>>> import numpy as np
>>> np.set_printoptions(precision=3, suppress=True, linewidth=100, legacy="1.25")
>>> M = np.load("data.npy")
>>> M
array([[ 1, -1,  4],
       [ 0,  2,  0],
       [ 2,  0,  8]])
>>> np.round(np.linalg.det(M), 3)
0.0
>>> M @ M
array([[ 9, -3, 36],
       [ 0,  4,  0],
       [18, -2, 72]])
>>> (M - M.T) / 2
array([[ 0. , -0.5,  1. ],
       [ 0.5,  0. ,  0. ],
       [-1. ,  0. ,  0. ]])
>>> np.linalg.matrix_rank(M, rtol=0.1)
2
>>> print(np.argsort(-np.linalg.norm(M, axis=0).round(6), kind="stable")[:3])
[2 0 1]
>>> np.linalg.cond(M) > 100
True
>>> rng = np.random.default_rng(29)
>>> other = M + rng.integers(-2, 3, (3, 2)) @ rng.integers(-2, 3, (2, 3))
>>> other
array([[ 7, -7,  8],
       [ 0,  2,  0],
       [ 1,  1,  8]])
>>> other - M
array([[ 6, -6,  4],
       [ 0,  0,  0],
       [-1,  1,  0]])
>>> print(np.linalg.matrix_rank(other - M, tol=1e-8))
2
>>> np.linalg.svd(other - M, compute_uv=False)
array([9.468, 0.597, 0.   ])
>>> print(np.round(M @ np.linalg.pinv(M) @ M, 3) + 0)
[[ 1. -1.  4.]
 [ 0.  2.  0.]
 [ 2.  0.  8.]]
>>> A = np.loadtxt("case7.csv", delimiter=",")
>>> A
array([[ 0.9  , -0.2  , -0.3  , -0.4  ],
       [-1.   , -0.6  , -1.4  ,  1.6  ],
       [ 0.89 , -0.286, -0.328, -0.567]])
>>> W1 = np.array([[2, 1, 3, -2, -3, 2],
...     [-1, 0, -1, 3, -3, 3],
...     [-3, 2, -1, -1, 1, -2],
...     [3, -2, 2, 3, -2, 2]])
>>> beta = np.array([2, 1, 2, 2, -3, -2])
>>> H = np.maximum(A @ W1 + beta, 0)
>>> (H > 0).astype(int)
array([[1, 1, 1, 0, 0, 0],
       [1, 0, 1, 1, 0, 1],
       [1, 1, 1, 0, 0, 0]])
>>> H
array([[3.7  , 2.1  , 4.4  , 0.   , 0.   , 0.   ],
       [9.6  , 0.   , 4.2  , 8.4  , 0.   , 0.2  ],
       [3.349, 2.368, 4.15 , 0.   , 0.   , 0.   ]])
>>> Z = np.array([[7, 6, 0], [7, 5, 1], [1, 4, 9], [0, 4, 5], [8, 0, 0], [4, 5, 1]])
>>> print(H @ Z)
[[ 45.     50.3    41.7  ]
 [ 72.2   109.     80.   ]
 [ 44.169  48.534  39.718]]
>>> W1 @ Z
array([[  8,  31,  20],
       [-20,  17,   9],
       [ -8, -26, -14],
       [  1,  38,  33]])
>>> other = A + rng.integers(-2, 3, (3, 2)) @ rng.integers(-2, 3, (2, 4))
>>> other
array([[ 2.9  , -1.2  , -2.3  , -2.4  ],
       [ 5.   ,  0.4  ,  0.6  , -2.4  ],
       [ 2.89 , -3.286, -6.328, -3.567]])
>>> np.abs(other - A).sum(axis=1)
array([ 7., 13., 14.])
>>> other = A / np.sqrt((A ** 2).mean(axis=1, keepdims=True))
>>> np.linalg.matrix_rank(A - A.mean(axis=1, keepdims=True))
3
>>> print(A - A.mean(axis=1, keepdims=True))
[[ 0.9   -0.2   -0.3   -0.4  ]
 [-0.65  -0.25  -1.05   1.95 ]
 [ 0.963 -0.213 -0.255 -0.494]]
>>> other[0]
array([ 1.716, -0.381, -0.572, -0.763])
>>> print(A.shape)
(3, 4)
>>> round(np.linalg.norm(A), 3)
2.878
>>> np.diff(A, axis=0)
array([[-1.9  , -0.4  , -1.1  ,  2.   ],
       [ 1.89 ,  0.314,  1.072, -2.167]])
>>> np.linalg.matrix_rank(A)
3
>>> A.mean(axis=0)
array([ 0.263, -0.362, -0.676,  0.211])
>>> print(np.unravel_index(np.abs(A).argmax(), A.shape))
(1, 3)
>>> A - A[0]
array([[ 0.   ,  0.   ,  0.   ,  0.   ],
       [-1.9  , -0.4  , -1.1  ,  2.   ],
       [-0.01 , -0.086, -0.028, -0.167]])
>>> A.sum(axis=0)
array([ 0.79 , -1.086, -2.028,  0.633])
>>> np.abs(A).max()
1.6
